% ipython --no-banner

In [1]: import numpy as np

In [2]: np.set_printoptions(precision=2, suppress=True, linewidth=200, sign=" ")

In [3]: def rnd(a):
   ...:     return np.round(a, 2) + 0
   ...: 

In [4]: J = np.load("out10.npy")

In [5]: rnd(J)
Out[5]: 
array([[-0.09, -0.46, -0.29,  0.31,  0.77],
       [-0.57, -0.33, -0.53,  0.14, -0.51],
       [ 0.09,  0.67, -0.71, -0.11,  0.18],
       [ 0.18, -0.41, -0.21, -0.87,  0.05],
       [ 0.79, -0.27, -0.29,  0.34, -0.32]])

In [6]: x = np.array([-5, 0, 0, 3, 5])

In [7]: rnd(J @ np.ones(5))
Out[7]: array([ 0.25, -1.81,  0.12, -1.26,  0.26])

In [8]: np.sign((J @ x).round(6))
Out[8]: array([ 1.,  1.,  1., -1., -1.])

In [9]: rnd(J @ np.eye(5)[0])
Out[9]: array([-0.09, -0.57,  0.09,  0.18,  0.79])

In [10]: rnd(J * x)
Out[10]: 
array([[ 0.44,  0.  ,  0.  ,  0.94,  3.87],
       [ 2.86,  0.  ,  0.  ,  0.42, -2.57],
       [-0.44,  0.  ,  0.  , -0.33,  0.91],
       [-0.88,  0.  ,  0.  , -2.61,  0.25],
       [-3.96,  0.  ,  0.  ,  1.02, -1.58]])

In [11]: np.linalg.norm(J @ x) <= np.linalg.norm(J, 2) * np.linalg.norm(x) + 1e-9
Out[11]: np.True_

In [12]: rnd(np.einsum("ij,j->i", J, x))
Out[12]: array([ 5.25,  0.7 ,  0.13, -3.24, -4.52])

In [13]: rnd(J @ x)
Out[13]: array([ 5.25,  0.7 ,  0.13, -3.24, -4.52])

In [14]: rnd(J @ (2 * x))
Out[14]: array([10.5 ,  1.41,  0.27, -6.47, -9.04])

In [15]: rnd((J * x).sum(axis=1))
Out[15]: array([ 5.25,  0.7 ,  0.13, -3.24, -4.52])

In [16]: rnd(J @ J.T)
Out[16]: 
array([[ 1.,  0.,  0.,  0.,  0.],
       [ 0.,  1.,  0.,  0.,  0.],
       [ 0.,  0.,  1.,  0.,  0.],
       [ 0.,  0.,  0.,  1.,  0.],
       [ 0.,  0.,  0.,  0.,  1.]])

In [17]: data = np.array([[0, 1, 0, 0, 0],
    ...:     [1, 2, 0, 0, 0],
    ...:     [0, 0, 1, 0, -2],
    ...:     [0, 0, 0, -2, 0],
    ...:     [0, 0, 0, 0, 2]])

In [18]: rng = np.random.default_rng(443)

In [19]: out = data + rng.integers(-2, 3, (5, 3)) @ rng.integers(-2, 3, (3, 5))

In [20]: out
Out[20]: 
array([[-10,   3,   4,   4,  10],
       [  0,   2,   1,   1,   1],
       [ -1,  -6,   0,   3,  -1],
       [ -6,   1,   3,   1,   6],
       [  1,   1,   1,   0,   1]])

In [21]: rnd(np.linalg.svd(out - data, compute_uv=False))
Out[21]: array([ 18.23,   6.93,   1.66,   0.  ,   0.  ])

In [22]: np.abs(out - data).sum(axis=1)
Out[22]: array([ 30,   4,  12,  19,   4])

In [23]: x = np.array([-3, -2, -1, 1, 3])

In [24]: rhs = data @ x

In [25]: rhs
Out[25]: array([-2, -7, -7, -2,  6])

In [26]: rnd(np.linalg.solve(data, 3 * rhs))
Out[26]: array([-9., -6., -3.,  3.,  9.])

In [27]: rnd(np.linalg.solve(data, rhs + data[:, 0]))
Out[27]: array([-2., -2., -1.,  1.,  3.])

In [28]: rnd(np.linalg.solve(data.T, data[1]))
Out[28]: array([ 0.,  1.,  0.,  0.,  0.])

In [29]: rnd(np.linalg.solve(data, rhs))
Out[29]: array([-3., -2., -1.,  1.,  3.])

In [30]: rnd(np.linalg.solve(data, data[:, 3]))
Out[30]: array([ 0.,  0.,  0.,  1.,  0.])

In [31]: (data != 0).astype(int)
Out[31]: 
array([[ 0,  1,  0,  0,  0],
       [ 1,  1,  0,  0,  0],
       [ 0,  0,  1,  0,  1],
       [ 0,  0,  0,  1,  0],
       [ 0,  0,  0,  0,  1]])

In [32]: np.flatnonzero(np.linalg.matrix_power((data != 0) + (data.T != 0) + np.eye(5), 5)[1])
Out[32]: array([ 0,  1])

In [33]: data @ data
Out[33]: 
array([[ 1,  2,  0,  0,  0],
       [ 2,  5,  0,  0,  0],
       [ 0,  0,  1,  0, -6],
       [ 0,  0,  0,  4,  0],
       [ 0,  0,  0,  0,  4]])

In [34]: (np.linalg.matrix_power((data != 0) + (data.T != 0) + np.eye(5), 5) > 0).astype(int)
Out[34]: 
array([[ 1,  1,  0,  0,  0],
       [ 1,  1,  0,  0,  0],
       [ 0,  0,  1,  0,  1],
       [ 0,  0,  0,  1,  0],
       [ 0,  0,  1,  0,  1]])

In [35]: rnd(np.linalg.det(data))
Out[35]: np.float64(4.0)

In [36]: idx = rng.permutation(5)

In [37]: idx
Out[37]: array([ 1,  0,  4,  2,  3])

In [38]: out = data[idx][:, idx]

In [39]: rnd(np.linalg.det(out)), rnd(np.linalg.det(data[idx]))
Out[39]: (np.float64(4.0), np.float64(-4.0))

In [40]: out
Out[40]: 
array([[ 2,  1,  0,  0,  0],
       [ 1,  0,  0,  0,  0],
       [ 0,  0,  2,  0,  0],
       [ 0,  0, -2,  1,  0],
       [ 0,  0,  0,  0, -2]])

In [41]: np.allclose(out, data)
Out[41]: False

In [42]: P = np.triu(np.array([[-1, -2, 1, -1, -1],
    ...:     [-2, 2, -1, -1, 0],
    ...:     [-2, 2, 0, 1, -1],
    ...:     [-2, 0, 0, -1, -2],
    ...:     [1, 2, 2, 2, -2]]), 1) + np.eye(5)

In [43]: out = P @ data @ np.linalg.inv(P)

In [44]: np.linalg.matrix_rank(out)
Out[44]: np.int64(5)

In [45]: np.trace(out), np.trace(data)
Out[45]: (np.float64(3.0), np.int64(3))

In [46]: W2 = np.array([[3, 1, -2], [0, 2, 2], [-1, -3, 3]])

In [47]: W0 = np.repeat(W2, 13 // 3, axis=0)

In [48]: W0 = W0 + 0.1 * rng.normal(size=W0.shape)

In [49]: rnd(W0)
Out[49]: 
array([[ 3.02,  0.91, -2.07],
       [ 3.  ,  1.09, -1.99],
       [ 3.05,  1.08, -1.84],
       [ 3.  ,  0.95, -1.93],
       [-0.17,  1.8 ,  2.04],
       [ 0.1 ,  2.14,  2.07],
       [ 0.1 ,  1.98,  2.03],
       [-0.12,  2.1 ,  1.97],
       [-1.11, -2.88,  2.98],
       [-0.97, -3.08,  3.01],
       [-1.  , -3.03,  3.  ],
       [-1.02, -2.92,  3.03]])

In [50]: P = W0 @ np.linalg.solve(W0.T @ W0, W0.T)

In [51]: rnd(np.trace(P))
Out[51]: np.float64(3.0)

In [52]: rnd(np.linalg.eigvalsh(P))
Out[52]: array([ 0.,  0.,  0.,  0.,  0.,  0.,  0.,  0.,  0.,  1.,  1.,  1.])

In [53]: rnd(np.diag(P))
Out[53]: array([ 0.25,  0.24,  0.26,  0.25,  0.22,  0.28,  0.25,  0.25,  0.23,  0.27,  0.26,  0.25])

In [54]: np.allclose(P @ P, P)
Out[54]: True

In [55]: rnd(P @ W0[:, 0])
Out[55]: array([ 3.02,  3.  ,  3.05,  3.  , -0.17,  0.1 ,  0.1 , -0.12, -1.11, -0.97, -1.  , -1.02])

In [56]: idx = W0[:, 1] > np.median(W0[:, 1])

In [57]: u = W0[idx].mean(axis=0) - W0[~idx].mean(axis=0)

In [58]: rnd((((W0 - W0.mean(axis=0)) @ u > 0) == idx).mean())
Out[58]: np.float64(0.83)

In [59]: np.argsort(-np.abs(u).round(6), kind="stable")
Out[59]: array([ 1,  0,  2])

In [60]: ((W0 - W0.mean(axis=0)) @ u > 0).astype(int)
Out[60]: array([ 1,  1,  1,  1,  1,  1,  1,  1,  0,  0,  0,  0])

In [61]: Ac = W0 - W0.mean(axis=0)

In [62]: V = np.linalg.svd(Ac)[2][:1]

In [63]: out = Ac - Ac @ V.T @ V

In [64]: np.linalg.norm(out, axis=1).round(6).argmax()
Out[64]: np.int64(5)

In [65]: rnd(out.std(axis=0))
Out[65]: array([ 0.5 ,  1.4 ,  0.73])

In [66]: rnd(np.diag(V.T @ V))
Out[66]: array([ 0.29,  0.28,  0.43])

In [67]: rnd(np.cov(Ac @ V.T, rowvar=False))
Out[67]: np.float64(10.34)

In [68]: Ac = (W0 - W0.mean(axis=0)) / W0.std(axis=0)

In [69]: Ac.std(axis=0)
Out[69]: array([ 1.,  1.,  1.])

In [70]: b = np.linalg.lstsq(np.delete(Ac, 0, axis=1), Ac[:, 0])[0]

In [71]: np.abs(b).argmax()
Out[71]: np.int64(1)

In [72]: rnd(b)
Out[72]: array([ 0.06, -0.97])

In [73]: feats = np.load("run2.npy")

In [74]: feats
Out[74]: 
array([[ 0,  1,  0,  0],
       [ 1,  0,  0,  0],
       [ 0,  0,  1,  0],
       [ 0,  0,  0,  1]])

In [75]: vals, V = np.linalg.eigh(feats)

In [76]: x = np.array([0, 6, 4, 4])

In [77]: np.abs(feats).sum(axis=1).max(), np.abs(vals).max()
Out[77]: (np.int64(1), np.float64(1.0))

In [78]: x @ feats @ x
Out[78]: np.int64(32)

In [79]: rnd(V * np.maximum(vals, 0) @ V.T)
Out[79]: 
array([[ 0.5,  0.5,  0. ,  0. ],
       [ 0.5,  0.5,  0. ,  0. ],
       [ 0. ,  0. ,  1. ,  0. ],
       [ 0. ,  0. ,  0. ,  1. ]])

In [80]: np.allclose(feats, feats.T)
Out[80]: True

In [81]: rnd(np.linalg.det(feats))
Out[81]: np.float64(-1.0)

In [82]: np.allclose(feats @ feats.T, feats.T @ feats)
Out[82]: True

In [83]: feats.inv()
Traceback (most recent call last):
  Cell In[83], line 1
    feats.inv()
AttributeError: 'numpy.ndarray' object has no attribute 'inv'


In [84]: (feats - feats.T) / 2
Out[84]: 
array([[ 0.,  0.,  0.,  0.],
       [ 0.,  0.,  0.,  0.],
       [ 0.,  0.,  0.,  0.],
       [ 0.,  0.,  0.,  0.]])

In [85]: out = feats + rng.integers(-2, 3, (4, 1)) @ rng.integers(-2, 3, (1, 4))

In [86]: out
Out[86]: 
array([[-2,  0,  1,  0],
       [ 5,  2, -2,  0],
       [ 4,  2, -1,  0],
       [ 2,  1, -1,  1]])

In [87]: out - feats
Out[87]: 
array([[-2, -1,  1,  0],
       [ 4,  2, -2,  0],
       [ 4,  2, -2,  0],
       [ 2,  1, -1,  0]])

In [88]: np.linalg.matrix_rank(out - feats, tol=1e-8)
Out[88]: np.int64(1)

In [89]: rnd(np.linalg.svd(out - feats, compute_uv=False))
Out[89]: array([ 7.75,  0.  ,  0.  ,  0.  ])

In [90]: np.abs(out - feats).sum(axis=1)
Out[90]: array([ 4,  8,  8,  4])

In [91]: A = np.loadtxt("data.csv", delimiter=",")

In [92]: A
Out[92]: 
array([[  9.91,   7.81,  13.89, -14.65],
       [ 10.05,   8.91,  14.89, -14.99],
       [  9.1 ,   9.49,  13.2 , -16.1 ],
       [ 10.59,  12.47,  14.48, -15.2 ],
       [  7.96,  11.69,  14.68, -15.06],
       [ 11.74,  10.9 ,  14.03, -14.95],
       [  9.3 ,  10.07,  16.76, -12.46],
       [ 10.  ,  11.16,  14.22, -15.03],
       [  9.24,   9.05,  14.62, -16.05],
       [  9.44,   9.5 ,  15.47, -14.1 ],
       [  9.54,  10.02,  16.46, -17.2 ],
       [  8.46,   9.17,  13.12, -18.13],
       [ 10.29,   9.02,  13.99, -15.39],
       [ 11.32,  11.69,  15.12, -14.85],
       [  9.34,  10.34,  14.92, -14.77],
       [ 10.31,   9.68,  13.82, -15.58],
       [  7.91,  10.03,  15.82, -15.46],
       [  9.17,   9.49,  16.3 , -15.1 ],
       [  8.58,   9.93,  13.71, -15.76]])

In [93]: cov = np.cov(A, rowvar=False)

In [94]: np.argsort(-A.std(axis=0).round(6), kind="stable")
Out[94]: array([ 3,  1,  2,  0])

In [95]: np.argwhere(np.triu(np.abs(np.corrcoef(A.T)) > 0.8, 1))
Out[95]: array([], shape=(0, 2), dtype=int64)

In [96]: rnd(A.std(axis=0))
Out[96]: array([ 0.99,  1.11,  1.04,  1.12])

In [97]: cov.shape
Out[97]: (4, 4)

In [98]: [round(float(x), 2) for x in np.linalg.svd(A, compute_uv=False)[:3]]
Out[98]: [110.6, 5.88, 4.78]

In [99]: rnd(np.linalg.norm(A, 2) / np.linalg.norm(A))
Out[99]: np.float64(1.0)

In [100]: np.argsort(-np.linalg.norm(A, axis=0).round(6), kind="stable")[:3]
Out[100]: array([ 3,  2,  1])

In [101]: P = A @ np.linalg.solve(A.T @ A, A.T)

In [102]: rnd(np.diag(P))
Out[102]: array([ 0.25,  0.14,  0.14,  0.31,  0.39,  0.31,  0.43,  0.13,  0.11,  0.13,  0.15,  0.43,  0.15,  0.22,  0.07,  0.12,  0.25,  0.18,  0.12])

In [103]: out = np.array([[-7, 7], [-1, 7]])

In [104]: F = np.kron(np.eye(2, dtype=int), out)

In [105]: F
Out[105]: 
array([[-7,  7,  0,  0],
       [-1,  7,  0,  0],
       [ 0,  0, -7,  7],
       [ 0,  0, -1,  7]])

In [106]: # 2 groups of indices that never mix

In [107]: idx = rng.permutation(4)

In [108]: out = F[:, idx] * rng.choice([-1, 1], 4)

In [109]: out
Out[109]: 
array([[ 0, -7,  0, -7],
       [ 0, -1,  0, -7],
       [ 7,  0, -7,  0],
       [ 7,  0, -1,  0]])

In [110]: Uu, _, Vt = np.linalg.svd(F.T @ out)

In [111]: rnd(np.linalg.lstsq(F, out)[0])
Out[111]: 
array([[ 0.,  1.,  0.,  0.],
       [ 0.,  0.,  0., -1.],
       [ 0.,  0.,  1.,  0.],
       [ 1.,  0.,  0.,  0.]])

In [112]: x = np.array([1, -2, -1, 2])

In [113]: np.sign((F @ x).round(6))
Out[113]: array([-1, -1,  1,  1])

In [114]: (F @ x).argmax()
Out[114]: np.int64(2)

In [115]: np.linalg.norm(F @ x) <= np.linalg.norm(F, 2) * np.linalg.norm(x) + 1e-9
Out[115]: np.True_

In [116]: F @ np.ones(4)
Out[116]: array([ 0.,  6.,  0.,  6.])

In [117]: np.einsum("ij,j->i", F, x)
Out[117]: array([-21, -15,  21,  15])

In [118]: arr = np.loadtxt("w.csv", delimiter=",")

In [119]: arr
Out[119]: 
array([[-5.85, 23.74, 27.09],
       [-6.21, 22.86, 25.58],
       [-4.15, 23.12, 27.23],
       [-6.05, 24.15, 26.88],
       [-6.75, 23.2 , 27.76],
       [-4.11, 23.38, 26.96],
       [-4.35, 23.62, 25.02],
       [-6.03, 23.96, 26.76],
       [-4.75, 23.99, 26.44],
       [-5.64, 26.12, 28.18],
       [-6.61, 23.68, 26.84],
       [-5.61, 23.16, 28.1 ],
       [-4.82, 23.33, 28.24],
       [-6.08, 24.06, 26.72],
       [-4.71, 23.59, 25.83]])

In [120]: d = np.linalg.norm(W0[:, None] - W0[None], axis=-1)

In [121]: rnd(d[9])
Out[121]: array([ 7.6 ,  7.63,  7.55,  7.52,  5.05,  5.42,  5.26,  5.36,  0.25,  0.  ,  0.06,  0.17])

In [122]: rnd(np.linalg.norm(W0 - W0.mean(axis=0), axis=1))
Out[122]: array([ 4.  ,  3.97,  3.88,  3.89,  2.22,  2.44,  2.28,  2.43,  3.91,  4.02,  3.98,  3.92])

In [123]: np.unravel_index(d.round(6).argmax(), d.shape)
Out[123]: (np.int64(1), np.int64(9))

In [124]: rnd(np.linalg.norm(W0, axis=1))
Out[124]: array([ 3.78,  3.76,  3.72,  3.69,  2.73,  2.98,  2.84,  2.89,  4.29,  4.42,  4.37,  4.33])

In [125]: (d + 1e9 * np.eye(12)).round(6).argmin(axis=1)
Out[125]: array([  3,   3,   1,   0,   7,   6,   5,   5,  11,  10,   9,   8])

In [126]: np.linalg.matrix_rank(d ** 2)
Out[126]: np.int64(5)

In [127]: round(np.log10(np.linalg.cond(arr)))
Out[127]: 2

In [128]: rnd(np.linalg.norm(arr, 2) / np.linalg.norm(arr))
Out[128]: np.float64(1.0)

In [129]: np.argsort(-np.linalg.norm(arr, axis=0).round(6), kind="stable")[:3]
Out[129]: array([ 2,  1,  0])

In [130]: [round(float(x), 2) for x in np.linalg.svd(arr, compute_uv=False)[:3]]
Out[130]: [140.6, 3.23, 2.75]

In [131]: np.linalg.cond(arr) > 100
Out[131]: np.False_

In [132]: np.linalg.matrix_rank(arr, rtol=0.1)
Out[132]: np.int64(1)

In [133]: X = np.load("mat.npy")

In [134]: X
Out[134]: 
array([[ -4,   5,   5],
       [ 12,   0,   0],
       [  8, -10, -10],
       [ 22,   4,   4],
       [  0,   6,   6]])

In [135]: T = np.stack([X, -2 * X, X[::-1]])

In [136]: np.einsum("bij,cij->bc", T, T)
Out[136]: 
array([[ 1062, -2124,   912],
       [-2124,  4248, -1824],
       [  912, -1824,  1062]])

In [137]: np.linalg.matrix_rank(T.reshape(3, -1))
Out[137]: np.int64(2)

In [138]: np.linalg.matrix_rank(T)
Out[138]: array([ 2,  2,  2])

In [139]: T.shape
Out[139]: (3, 5, 3)
